$ ipython --no-banner

In [1]: import numpy as np

In [2]: import numpy.linalg as la

In [3]: np.set_printoptions(precision=2, suppress=True, linewidth=140, sign=" ")

In [4]: J = np.array([[6, 8, 6, 1], [5, 8, 8, 8], [6, 7, 1, 3]])

In [5]: print(J)
[[ 6  8  6  1]
 [ 5  8  8  8]
 [ 6  7  1  3]]

In [6]: u = np.array([0, 2, 2])

In [7]: np.polyval(u, J[0])
Out[7]: array([ 14,  18,  14,   4])

In [8]: np.array([np.convolve(row, u, "same") for row in J])
Out[8]: 
array([[ 12,  28,  28,  14],
       [ 10,  26,  32,  32],
       [ 12,  26,  16,   8]])

In [9]: x0 = np.array([-2, 0, 0, -3])

In [10]: print(J @ np.eye(4)[3])
[ 1.  8.  3.]

In [11]: x0 @ J
Traceback (most recent call last):
  Cell In[11], line 1
    x0 @ J
ValueError: matmul: Input operand 1 has a mismatch in its core dimension 0, with gufunc signature (n?,k),(k,m?)->(n?,m?) (size 3 is different from 4)


In [12]: (J * x0).sum(axis=1)
Out[12]: array([-15, -34, -21])

In [13]: print(np.sign((J @ x0).round(6)))
[-1 -1 -1]

In [14]: (J @ x0).argmax()
Out[14]: np.int64(0)

In [15]: X = np.array([[0.2, 1.5], [2.4, 0.6], [0.5, 0.5], [0.6, -1.1], [-1.7, 0.2]])

In [16]: O, evecs = la.qr(X[:, :1])[0], la.qr(X[:, 1:])[0]

In [17]: sv = la.svd(O.T @ evecs, compute_uv=False)

In [18]: sv
Out[18]: array([ 0.16])

In [19]: (sv > 0.9).sum()
Out[19]: np.int64(0)

In [20]: print(round(la.norm(O @ O.T - evecs @ evecs.T, 2), 2))
0.99

In [21]: np.degrees(np.arccos(sv.clip(0, 1)))
Out[21]: array([ 80.79])

In [22]: A2 = np.c_[X[:, :1] @ np.array([[6]]), np.array([0, 1, 1, 2, 0])]

In [23]: A2
Out[23]: 
array([[  1.2,   0. ],
       [ 14.4,   1. ],
       [  3. ,   1. ],
       [  3.6,   2. ],
       [-10.2,   0. ]])

In [24]: la.norm(la.qr(X)[0].T @ A2, axis=0) ** 2 / ((A2 ** 2).sum(axis=0) + 1e-12)
Out[24]: array([ 1. ,  0.4])

In [25]: np.round(la.norm(A2 - X @ la.lstsq(X, A2)[0], axis=0), 2) + 0
Out[25]: array([ 0. ,  1.9])

In [26]: O, R = la.qr(X)

In [27]: np.allclose(R.T @ R, X.T @ X)
Out[27]: True

In [28]: O
Out[28]: 
array([[-0.07,  0.74],
       [-0.79,  0.17],
       [-0.16,  0.22],
       [-0.2 , -0.58],
       [ 0.56,  0.19]])

In [29]: print(np.round(np.trace(O @ O.T), 2))
2.0

In [30]: np.abs(np.diag(R))
Out[30]: array([ 3.05,  2.  ])

In [31]: O @ R
Out[31]: 
array([[ 0.2,  1.5],
       [ 2.4,  0.6],
       [ 0.5,  0.5],
       [ 0.6, -1.1],
       [-1.7,  0.2]])

In [32]: round(float(la.norm(O) ** 2 / la.norm(O, 2) ** 2), 2)
Out[32]: 2.0

In [33]: la.norm(O, axis=1).argmax()
Out[33]: np.int64(1)

In [34]: m1 = np.load("sample15.npy")

In [35]: m1
Out[35]: 
array([[ -0.1,   1.2,   5. ,   0.3],
       [  0.7,   0.8, -10. ,  -0.1],
       [ -0.7,   0.4,   8. ,   0.8]])

In [36]: Uu, sv = la.svd(m1)
Traceback (most recent call last):
  Cell In[36], line 1
    Uu, sv = la.svd(m1)
ValueError: too many values to unpack (expected 2)


In [37]: Uu, sv, Vt = la.svd(m1, full_matrices=False)

In [38]: sv / sv[0]
Out[38]: array([ 1.  ,  0.11,  0.04])

In [39]: np.abs(Vt[0])
Out[39]: array([ 0.07,  0.01,  1.  ,  0.05])

In [40]: print(np.round(Uu.T @ m1 @ Vt.T, 2) + 0)
[[ 13.8    0.     0.  ]
 [  0.     1.55   0.  ]
 [  0.     0.     0.49]]

In [41]: print(np.abs(Uu[:, 0]).round(6).argmax())
1

In [42]: (sv > 1e-8).sum()
Out[42]: np.int64(3)

In [43]: print(np.allclose(Uu * sv @ Vt, m1))
True

In [44]: x0 = np.array([1, 1, 0, 3])

In [45]: (m1 * x0).sum(axis=1)
Out[45]: array([ 2. ,  1.2,  2.1])

In [46]: np.einsum("ij,j->i", m1, x0)
Out[46]: array([ 2. ,  1.2,  2.1])

In [47]: m1 @ x0
Out[47]: array([ 2. ,  1.2,  2.1])

In [48]: m1 @ np.ones(4)
Out[48]: array([ 6.4, -8.6,  8.5])

In [49]: m1 @ np.eye(4)[1]
Out[49]: array([ 1.2,  0.8,  0.4])

In [50]: blk = np.stack([m1, -2 * m1, m1[::-1]])

In [51]: blk.shape
Out[51]: (3, 3, 4)

In [52]: (blk @ m1.T).shape
Out[52]: (3, 3, 3)

In [53]: print(la.matrix_rank(blk.reshape(3, -1)))
2

In [54]: K = np.loadtxt("run19.csv", delimiter=",")

In [55]: K
Out[55]: 
array([[ 0.4 , -0.36, -0.84],
       [-0.36,  0.78, -0.51],
       [-0.84, -0.51, -0.18]])

In [56]: evals, evecs = la.eig(K)

In [57]: np.sort(la.eigvals(la.inv(K)))
Out[57]: array([-1.,  1.,  1.])

In [58]: evals, evecs = la.eigvalsh(K)
Traceback (most recent call last):
  Cell In[58], line 1
    evals, evecs = la.eigvalsh(K)
ValueError: too many values to unpack (expected 2)


In [59]: evals, evecs = la.eigh(K)

In [60]: print(evecs @ np.diag(evals) @ evecs.T)
[[ 0.4  -0.36 -0.84]
 [-0.36  0.78 -0.51]
 [-0.84 -0.51 -0.18]]

In [61]: np.round(evecs.T @ K @ evecs, 2) + 0
Out[61]: 
array([[-1.,  0.,  0.],
       [ 0.,  1.,  0.],
       [ 0.,  0.,  1.]])

In [62]: print(np.unique(evals.round(6) + 0, return_counts=True)[1])
[ 1  2]

In [63]: la.eigvalsh(K + 3 * np.eye(3))
Out[63]: array([ 2.,  4.,  4.])

In [64]: u, g = m1[1], m1[0]

In [65]: u @ g
Out[65]: np.float64(-49.14)

In [66]: p = (u @ g) / (u @ u) * u

In [67]: print(p)
[-0.34 -0.39  4.86  0.05]

In [68]: g - p
Out[68]: array([ 0.24,  1.59,  0.14,  0.25])

In [69]: print(round(float((g - p) @ u), 2))
0.0

In [70]: np.outer(u, g)
Out[70]: 
array([[ -0.07,   0.84,   3.5 ,   0.21],
       [ -0.08,   0.96,   4.  ,   0.24],
       [  1.  , -12.  , -50.  ,  -3.  ],
       [  0.01,  -0.12,  -0.5 ,  -0.03]])
